>>> import numpy as np
>>> np.set_printoptions(precision=2, suppress=True, linewidth=100, floatmode="fixed")
>>> W0 = np.load("case5.npy")
>>> W0
array([[6, 0, 0, 0],
       [0, 2, 0, 0],
       [3, 0, 6, 0],
       [0, 1, 0, 2]])
>>> x = np.array([0, -1, -2, 1])
>>> h = np.maximum(W0 @ x, 0)
>>> np.maximum(W0 @ (3 * x), 0)
array([0, 0, 0, 3])
>>> np.flatnonzero(h > 1e-9)
array([3])
>>> h
array([0, 0, 0, 1])
>>> W0.T @ h
array([0, 1, 0, 2])
>>> B = W0 / np.sqrt((W0 ** 2).mean(axis=1, keepdims=True))
>>> B[0]
array([2.00, 0.00, 0.00, 0.00])
>>> (np.linalg.matrix_power((W0 != 0) + (W0.T != 0) + np.eye(4), 4) > 0).astype(int)
array([[1, 0, 1, 0],
       [0, 1, 0, 1],
       [1, 0, 1, 0],
       [0, 1, 0, 1]])
>>> np.sort(np.linalg.eigvals(W0).real)
array([2.00, 2.00, 6.00, 6.00])
>>> W0 @ W0
array([[36,  0,  0,  0],
       [ 0,  4,  0,  0],
       [36,  0, 36,  0],
       [ 0,  4,  0,  4]])
>>> (W0 != 0).astype(int)
array([[1, 0, 0, 0],
       [0, 1, 0, 0],
       [1, 0, 1, 0],
       [0, 1, 0, 1]])
>>> np.round(np.linalg.det(W0), 2)
np.float64(144.0)
>>> rng = np.random.default_rng(4)
>>> labels = rng.permutation(4)
>>> labels
array([3, 0, 1, 2])
>>> B = W0[labels][:, labels]
>>> np.trace(B)
np.int64(16)
>>> B
array([[2, 0, 1, 0],
       [0, 6, 0, 0],
       [0, 0, 2, 0],
       [0, 3, 0, 6]])
>>> B = np.linalg.inv(W0)
>>> round(float(np.linalg.det(W0) * np.linalg.det(B)), 2)
1.0
>>> np.linalg.inv(B)
array([[6.00, 0.00, 0.00, 0.00],
       [0.00, 2.00, 0.00, 0.00],
       [3.00, 0.00, 6.00, 0.00],
       [0.00, 1.00, 0.00, 2.00]])
>>> np.allclose(B, W0.T)
False
>>> (np.abs(B) > 1e-9).astype(int)
array([[1, 0, 0, 0],
       [0, 1, 0, 0],
       [1, 0, 1, 0],
       [0, 1, 0, 1]])
>>> B
array([[ 0.17,  0.00,  0.00,  0.00],
       [ 0.00,  0.50,  0.00,  0.00],
       [-0.08,  0.00,  0.17,  0.00],
       [ 0.00, -0.25,  0.00,  0.50]])
>>> X = np.loadtxt("x.csv", delimiter=",")
>>> X
array([[2.00, 3.00, 0.00, 0.00, 0.00],
       [3.00, 3.00, 3.00, 0.00, 0.00],
       [0.00, 3.00, 0.00, 3.00, 0.00],
       [0.00, 0.00, 3.00, 2.00, 3.00],
       [0.00, 0.00, 0.00, 3.00, 0.00]])
>>> P = np.triu(np.array([[3, 3, 3, 0, 0],
...     [3, 1, 2, 3, 1],
...     [2, 0, 1, 0, 3],
...     [2, 0, 0, 0, 1],
...     [3, 3, 0, 3, 1]]), 1) + np.eye(5)
>>> B = P @ X @ np.linalg.inv(P)
>>> B
array([[ 11.00, -12.00,   0.00,  45.00, -33.00],
       [  3.00,   0.00,   3.00,  15.00, -15.00],
       [  0.00,   3.00,  -6.00,   3.00,  12.00],
       [  0.00,   0.00,   3.00,   5.00, -11.00],
       [  0.00,   0.00,   0.00,   3.00,  -3.00]])
>>> np.poly(B)
array([   1.00,   -7.00,  -20.00,  132.00,   99.00, -162.00])
>>> x = np.array([1, 0, 0, 0, -2])
>>> np.linalg.norm(B @ x) <= np.linalg.norm(B, 2) * np.linalg.norm(x) + 1e-9
np.True_
>>> B @ np.ones(5)
array([11.00,  6.00, 12.00, -3.00,  0.00])
>>> np.einsum("ij,j->i", B, x)
array([ 77.00,  33.00, -24.00,  22.00,   6.00])
>>> B @ x
array([ 77.00,  33.00, -24.00,  22.00,   6.00])
>>> w, evecs = np.linalg.eig(X)
>>> w
array([ 6.89,  4.74,  0.84, -4.02, -1.46])
>>> round(np.prod(w), 2)
np.float64(162.0)
>>> np.sort(np.linalg.eigvals(np.linalg.inv(X)))
array([-0.68, -0.25,  0.15,  0.21,  1.19])
>>> np.sort(np.linalg.eigvals(X @ X))
array([ 0.71,  2.14, 16.12, 22.51, 47.51])
>>> np.all(np.linalg.eigvalsh(X) > 0)
np.False_
>>> [round(float(np.linalg.det(X[:i, :i])), 2) + 0 for i in range(1, 6)]
[2.0, -3.0, -18.0, -9.0, 162.0]
>>> np.round(np.linalg.eigvalsh(X).min(), 2)
np.float64(-4.02)
